In [1]: import numpy as np

In [2]: np.set_printoptions(precision=1, suppress=True, linewidth=120)

In [3]: rnd = lambda a: np.round(a, 1) + 0

In [4]: feats = np.loadtxt("arr.csv", delimiter=",")

In [5]: feats
Out[5]: 
array([[  2.4,  -4.5,   5.4],
       [  4.9,  -7.8,   9.7],
       [ -2.3,   4.6,  -5. ],
       [  3.5,  -6.7,   8.2],
       [ -5.5,  10. , -12.2],
       [ -3.5,   6.7,  -7.7],
       [  4.7,  -8.9,  11. ],
       [ -0.4,   0. ,   0.3],
       [ -5.2,  10. , -11.7],
       [  2.2,  -3.1,   3.5],
       [  1.3,  -2.7,   2.4],
       [ -0.1,   0.1,   0.3],
       [  3.5,  -6.6,   7.6],
       [  2.8,  -5.9,   6.4],
       [ -0.8,   1.8,  -2.8],
       [ -4.2,   8.7, -10.4],
       [  4.1,  -6.7,   8.1],
       [ -3.3,   5.5,  -6.8]])

In [6]: A2 = np.c_[feats[:, :1] @ np.array([[3]]), np.array([2, 1, -4, 3, 0, 2, 4, 0, -3, -5, 0, 5, 5, 3, 5, 3, -5, -1])]

In [7]: rnd(A2)
Out[7]: 
array([[  7.2,   2. ],
       [ 14.7,   1. ],
       [ -6.9,  -4. ],
       [ 10.5,   3. ],
       [-16.5,   0. ],
       [-10.5,   2. ],
       [ 14.1,   4. ],
       [ -1.2,   0. ],
       [-15.6,  -3. ],
       [  6.6,  -5. ],
       [  3.9,   0. ],
       [ -0.3,   5. ],
       [ 10.5,   5. ],
       [  8.4,   3. ],
       [ -2.4,   5. ],
       [-12.6,   3. ],
       [ 12.3,  -5. ],
       [ -9.9,  -1. ]])

In [8]: np.linalg.matrix_rank(np.c_[feats, A2])
Out[8]: np.int64(4)

In [9]: rnd(np.linalg.lstsq(feats, A2[:, 0])[0])
Out[9]: array([3., 0., 0.])

In [10]: Xs = feats - feats.mean(axis=0)

In [11]: Uu, s, Vh = np.linalg.svd(Xs, full_matrices=False)

In [12]: rnd(Vh[0] * np.sign(Vh[0, np.abs(Vh[0]).argmax()]))
Out[12]: array([ 0.3, -0.6,  0.7])

In [13]: rnd(s ** 2 / (s ** 2).sum())
Out[13]: array([1., 0., 0.])

In [14]: rnd((s ** 2).sum() ** 2 / (s ** 4).sum())
Out[14]: np.float64(1.0)

In [15]: np.linalg.matrix_rank(Xs)
Out[15]: np.int64(3)

In [16]: np.abs(Uu[:, 0]).argmax()
Out[16]: np.int64(4)

In [17]: (np.sign(Uu[:, 0]) == np.sign(Uu[0, 0])).astype(int)
Out[17]: array([1, 1, 0, 1, 0, 0, 1, 0, 0, 1, 1, 0, 1, 1, 0, 0, 1, 0])

In [18]: rnd(s)
Out[18]: array([44.2,  1.2,  1.1])

In [19]: rnd(np.abs(Vh[-1]))
Out[19]: array([0.2, 0.8, 0.6])

In [20]: rnd(Xs.mean(axis=0))
Out[20]: array([0., 0., 0.])

In [21]: rnd(np.linalg.svd(feats, compute_uv=False))
Out[21]: array([44.2,  1.3,  1.1])

In [22]: np.abs(feats).max()
Out[22]: np.float64(12.2)

In [23]: rnd(feats.mean(axis=0))
Out[23]: array([ 0.2, -0.3,  0.4])

In [24]: rnd(feats.sum(axis=1))
Out[24]: array([ 3.3,  6.8, -2.7,  5. , -7.7, -4.5,  6.8, -0.1, -6.9,  2.6,  1. ,  0.3,  4.5,  3.3, -1.8, -5.9,  5.5, -4.6])

In [25]: Z = feats[[13, 2]].astype(float)

In [26]: for _ in range(6):
    ...:     z = np.linalg.norm(feats[:, None] - Z, axis=-1).argmin(axis=1)
    ...:     Z = np.array([feats[z == j].mean(axis=0) for j in range(2)])
    ...: 

In [27]: z
Out[27]: array([0, 0, 1, 0, 1, 1, 0, 1, 1, 0, 0, 1, 0, 0, 1, 1, 0, 1])

In [28]: np.abs(Z[1] - Z[0]).argmax()
Out[28]: np.int64(2)

In [29]: W = np.array([[0, 3, 1], [3, 1, 1], [3, 0, 1]])

In [30]: b = np.array([-7, 1, 7])

In [31]: hid = np.maximum(feats @ W + b, 0)

In [32]: rnd(hid)
Out[32]: 
array([[ 0. ,  3.7, 10.3],
       [ 0. ,  7.9, 13.8],
       [ 0. ,  0. ,  4.3],
       [ 0. ,  4.8, 12. ],
       [ 0. ,  0. ,  0. ],
       [ 0. ,  0. ,  2.5],
       [ 0. ,  6.2, 13.8],
       [ 0. ,  0. ,  6.9],
       [ 0. ,  0. ,  0.1],
       [ 0. ,  4.5,  9.6],
       [ 0. ,  2.2,  8. ],
       [ 0. ,  0.8,  7.3],
       [ 0. ,  4.9, 11.5],
       [ 0. ,  3.5, 10.3],
       [ 0. ,  0.4,  5.2],
       [ 0. ,  0. ,  1.1],
       [ 0. ,  6.6, 12.5],
       [ 0. ,  0. ,  2.4]])

In [33]: np.linalg.matrix_rank(hid)
Out[33]: np.int64(2)

In [34]: Z = np.array([[0, 0], [2, 0], [1, 2]])

In [35]: (hid @ Z).round(6).argmax(axis=1)
Out[35]: array([1, 0, 1, 1, 0, 1, 1, 1, 1, 1, 1, 1, 1, 1, 1, 1, 0, 1])

In [36]: W @ Z
Out[36]: 
array([[7, 2],
       [3, 2],
       [1, 2]])

In [37]: W0 = np.load("case2.npy")

In [38]: rnd(W0)
Out[38]: 
array([[ 0.6,  0.4,  0.7],
       [ 0.4,  0.6, -0.7],
       [ 0.7, -0.7, -0.1]])

In [39]: proj = np.triu(np.array([[2, 1, 0], [0, 0, 2], [2, 1, 0]]), 1) + np.eye(3)

In [40]: A2 = proj @ W0 @ np.linalg.inv(proj)

In [41]: np.trace(A2), np.trace(W0)
Out[41]: (np.float64(1.0), np.float64(1.0))

In [42]: rnd(proj @ W0 - W0 @ proj)
Out[42]: 
array([[ 0.4,  0. , -1.6],
       [ 1.4, -1.9, -1.3],
       [ 0. , -0.7,  1.4]])

In [43]: np.linalg.matrix_rank(A2)
Out[43]: np.int64(3)

In [44]: np.allclose(W0 @ W0.T, W0.T @ W0)
Out[44]: True

In [45]: rnd(np.sort(np.abs(np.linalg.eigvals(W0))))
Out[45]: array([1., 1., 1.])

In [46]: rnd((W0 + W0.T) / 2)
Out[46]: 
array([[ 0.6,  0.4,  0.7],
       [ 0.4,  0.6, -0.7],
       [ 0.7, -0.7, -0.1]])

In [47]: rnd(W0 @ W0)
Out[47]: 
array([[1., 0., 0.],
       [0., 1., 0.],
       [0., 0., 1.]])

In [48]: rnd(np.linalg.matrix_power(W0, 3))
Out[48]: 
array([[ 0.6,  0.4,  0.7],
       [ 0.4,  0.6, -0.7],
       [ 0.7, -0.7, -0.1]])

In [49]: w, V = np.linalg.eig(W0)

In [50]: rnd(np.sort(np.linalg.eigvals(W0 @ W0)))
Out[50]: array([1., 1., 1.])

In [51]: rnd(np.sort(np.linalg.eigvals(W0.T)))
Out[51]: array([-1.,  1.,  1.])

In [52]: rnd(np.prod(w))
Out[52]: np.float64(-1.0)

In [53]: rnd(np.sort(np.linalg.eigvals(np.linalg.inv(W0))))
Out[53]: array([-1.,  1.,  1.])

In [54]: A2 = np.array([[1, 2], [3, 0]])

In [55]: K = np.block([[np.zeros((2, 2)), A2], [A2.T, np.zeros((2, 2))]])

In [56]: K
Out[56]: 
array([[0., 0., 1., 2.],
       [0., 0., 3., 0.],
       [1., 3., 0., 0.],
       [2., 0., 0., 0.]])

In [57]: # equal to its transpose

In [58]: w, V = np.linalg.eigh(K)

In [59]: vec = np.array([2, 2, 4, 6])

In [60]: np.abs(K).sum(axis=1).max(), rnd(np.abs(w).max())
Out[60]: (np.float64(4.0), np.float64(3.3))

In [61]: rnd(vec @ K @ vec / (vec @ vec)), rnd(w[0]), rnd(w[-1])
Out[61]: (np.float64(1.9), np.float64(-3.3), np.float64(3.3))

In [62]: X = np.load("dump.npy")

In [63]: X
Out[63]: 
array([[1.1, 3. , 4. ],
       [4. , 4.1, 1. ],
       [1. , 3. , 4.1]])

In [64]: u = np.array([-1, 0, -2])

In [65]: A2 = X + np.outer(u, np.eye(3)[1])

In [66]: np.linalg.matrix_rank(A2 - X)
Out[66]: np.int64(1)

In [67]: np.linalg.matrix_rank(np.linalg.inv(A2) - np.linalg.inv(X), tol=1e-8)
Out[67]: np.int64(1)

In [68]: A2
Out[68]: 
array([[1.1, 2. , 4. ],
       [4. , 4.1, 1. ],
       [1. , 1. , 4.1]])

In [69]: rng = np.random.default_rng(4326)

In [70]: A2 = X + rng.integers(-2, 3, (3, 2)) @ rng.integers(-2, 3, (2, 3))

In [71]: rnd(A2)
Out[71]: 
array([[ 3.1, -1. ,  6. ],
       [ 7. ,  4.1,  4. ],
       [ 0. ,  5. ,  3.1]])

In [72]: np.abs(A2 - X).sum(axis=1)
Out[72]: array([8., 6., 4.])

In [73]: np.linalg.matrix_rank(A2 - X, tol=1e-8)
Out[73]: np.int64(2)

In [74]: A2 - X
Out[74]: 
array([[ 2., -4.,  2.],
       [ 3.,  0.,  3.],
       [-1.,  2., -1.]])

In [75]: rnd(np.linalg.svd(A2 - X, compute_uv=False))
Out[75]: array([6.2, 3.1, 0. ])

In [76]: O, V = np.linalg.qr(X[:, :1])[0], np.linalg.qr(X[:, 1:])[0]

In [77]: s = np.linalg.svd(O.T @ V, compute_uv=False)

In [78]: rnd(s)
Out[78]: array([1.])

In [79]: (s > 0.9).sum()
Out[79]: np.int64(1)

In [80]: rnd(np.degrees(np.arccos(s.clip(0, 1))))
Out[80]: array([0.4])

In [81]: E = np.array([[0, 0, 0], [1, 0, 1], [0, 0, 0]])

In [82]: E
Out[82]: 
array([[0, 0, 0],
       [1, 0, 1],
       [0, 0, 0]])

In [83]: np.argsort(-np.linalg.norm(E, axis=0).round(6), kind="stable")[:3]
Out[83]: array([0, 2, 1])

In [84]: rnd(np.linalg.norm(E, 2) / np.linalg.norm(E))
Out[84]: np.float64(1.0)

In [85]: [round(float(x), 1) for x in np.linalg.svd(E, compute_uv=False)[:3]]
Out[85]: [1.4, 0.0, 0.0]

In [86]: np.linalg.cond(E) > 100
Out[86]: np.True_

In [87]: np.linalg.matrix_rank(E, rtol=0.1)
Out[87]: np.int64(1)

In [88]: theta = np.radians(45)

In [89]: R = np.eye(3)

In [90]: R[0, 0] = R[2, 2] = np.cos(theta)

In [91]: R[0, 2], R[2, 0] = -np.sin(theta), np.sin(theta)

In [92]: rnd(R)
Out[92]: 
array([[ 0.7,  0. , -0.7],
       [ 0. ,  1. ,  0. ],
       [ 0.7,  0. ,  0.7]])

In [93]: A2 = E @ R.T

In [94]: rnd(np.abs(A2 - E).max(axis=0))
Out[94]: array([1. , 0. , 0.4])

In [95]: rnd(A2)
Out[95]: 
array([[0. , 0. , 0. ],
       [0. , 0. , 1.4],
       [0. , 0. , 0. ]])

In [96]: np.allclose(np.linalg.norm(E, axis=1), np.linalg.norm(A2, axis=1))
Out[96]: True

In [97]: rnd(np.linalg.det(R)), rnd(np.trace(R))
Out[97]: (np.float64(1.0), np.float64(2.4))

In [98]: np.allclose(E @ E.T, A2 @ A2.T)
Out[98]: True

In [99]: O, V = np.linalg.qr(R[:, :1])[0], np.linalg.qr(R[:, 1:])[0]

In [100]: s = np.linalg.svd(O.T @ V, compute_uv=False)

In [101]: np.degrees(np.arccos(s.clip(0, 1)))
Out[101]: array([90.])

In [102]: (s > 0.9).sum()
Out[102]: np.int64(0)

In [103]: A2 = np.array([[9, -8], [4, -5], [-2, 7]])

In [104]: A2.T @ E.T
Out[104]: 
array([[ 0,  7,  0],
       [ 0, -1,  0]])

In [105]: E @ A2
Out[105]: 
array([[ 0,  0],
       [ 7, -1],
       [ 0,  0]])

In [106]: np.einsum("ij->j", E)
Out[106]: array([1, 0, 1])

In [107]: np.einsum("ij,ij->i", E, E)
Out[107]: array([0, 2, 0])

In [108]: z = rng.integers(0, 2, 3)

In [109]: J = (z[:, None] == z) * 2 + np.eye(3)

In [110]: J
Out[110]: 
array([[3., 2., 0.],
       [2., 3., 0.],
       [0., 0., 3.]])

In [111]: z = rng.permutation(3)

In [112]: A2 = J[:, z] * rng.choice([-1, 1], 3)

In [113]: A2
Out[113]: 
array([[ 0., -3., -2.],
       [ 0., -2., -3.],
       [ 3., -0., -0.]])

In [114]: Uu, _, Vh = np.linalg.svd(J.T @ A2)

In [115]: rnd(np.linalg.lstsq(J, A2)[0])
Out[115]: 
array([[ 0., -1.,  0.],
       [ 0.,  0., -1.],
       [ 1.,  0.,  0.]])

In [116]: rnd(Uu @ Vh)
Out[116]: 
array([[ 0., -1.,  0.],
       [ 0.,  0., -1.],
       [ 1.,  0.,  0.]])

In [117]: z
Out[117]: array([2, 0, 1])

In [118]: O, V = np.linalg.qr(J[:, :2])[0], np.linalg.qr(J[:, 2:])[0]

In [119]: s = np.linalg.svd(O.T @ V, compute_uv=False)

In [120]: np.degrees(np.arccos(s.clip(0, 1)))
Out[120]: array([90.])

In [121]: rnd(np.linalg.norm(O @ O.T - V @ V.T, 2))
Out[121]: np.float64(1.0)

In [122]: z = rng.permutation(3)

In [123]: z
Out[123]: array([1, 2, 0])

In [124]: A2 = J[z][:, z]

In [125]: rnd(np.sort(np.abs(np.linalg.eigvals(A2))))
Out[125]: array([1., 3., 5.])

In [126]: np.trace(A2)
Out[126]: np.float64(9.0)

In [127]: w, V = np.linalg.eigh(J)

In [128]: vec = np.array([1, 0, 2])

In [129]: rnd(np.linalg.eigvalsh(J[1:, 1:]))
Out[129]: array([3., 3.])

In [130]: (np.sign(V[:, -1].round(6)) == np.sign(V[0, -1].round(6))).astype(int)
Out[130]: array([1, 1, 0])

In [131]: m1 = np.array([[-23, 2, -1], [-1, 43, -2], [1, 1, 38]])

In [132]: m1
Out[132]: 
array([[-23,   2,  -1],
       [ -1,  43,  -2],
       [  1,   1,  38]])

In [133]: O, V = np.linalg.qr(m1[:, :1])[0], np.linalg.qr(m1[:, 1:])[0]

In [134]: s = np.linalg.svd(O.T @ V, compute_uv=False)

In [135]: (s > 0.9).sum()
Out[135]: np.int64(0)

In [136]: rnd(np.degrees(np.arccos(s.clip(0, 1))))
Out[136]: array([83.5])

In [137]: z = rng.permutation(3)

In [138]: A2 = m1[:, z] * rng.choice([-1, 1], 3)

In [139]: A2
Out[139]: 
array([[ -2, -23,   1],
       [-43,  -1,   2],
       [ -1,   1, -38]])

In [140]: Uu, _, Vh = np.linalg.svd(m1.T @ A2)

In [141]: rnd(np.linalg.lstsq(m1, A2)[0])
Out[141]: 
array([[ 0.,  1.,  0.],
       [-1.,  0.,  0.],
       [ 0.,  0., -1.]])

In [142]: z
Out[142]: array([1, 0, 2])

In [143]: rnd(Uu @ Vh)
Out[143]: 
array([[ 0.,  1.,  0.],
       [-1.,  0.,  0.],
       [ 0.,  0., -1.]])

In [144]: (m1 - m1.T) / 2
Out[144]: 
array([[ 0. ,  1.5, -1. ],
       [-1.5,  0. , -1.5],
       [ 1. ,  1.5,  0. ]])

In [145]: rnd(np.sort(np.abs(np.linalg.eigvals(m1))))
Out[145]: array([23. , 38.4, 42.5])

In [146]: rnd(np.linalg.det(m1))
Out[146]: np.float64(-37512.0)

In [147]: np.allclose(m1, m1.T)
Out[147]: False

In [148]: w, V = np.linalg.eig(m1)

In [149]: rnd(w)
Out[149]: array([-23. ,  42.5,  38.4])

In [150]: rnd(np.sort(np.linalg.eigvals(m1 @ m1)))
Out[150]: array([ 526.9, 1477.3, 1807.8])

In [151]: mat = np.load("w.npy")

In [152]: mat
Out[152]: 
array([[ 2,  2,  3],
       [ 2,  2,  3],
       [-2, -1,  3]])

In [153]: # rows 0 and 1 are equal

In [154]: proj = np.triu(np.array([[3, 5, -6], [0, -2, 3], [7, 4, -2]]), 1) + np.eye(3)

In [155]: A2 = proj @ mat @ np.linalg.inv(proj)

In [156]: np.trace(A2), np.trace(mat)
Out[156]: (np.float64(7.0), np.int64(7))

In [157]: A2
Out[157]: 
array([[  24., -102.,  450.],
       [  -4.,   19.,  -69.],
       [  -2.,    9.,  -36.]])

In [158]: rnd(np.poly(A2))
Out[158]: array([ 1., -7., 21.,  0.])

In [159]: proj @ mat - mat @ proj
Out[159]: 
array([[ 22.,   6.,   3.],
       [ -6., -13.,  15.],
       [  0.,  10.,  -9.]])

In [160]: rnd(np.linalg.det(A2))
Out[160]: np.float64(0.0)
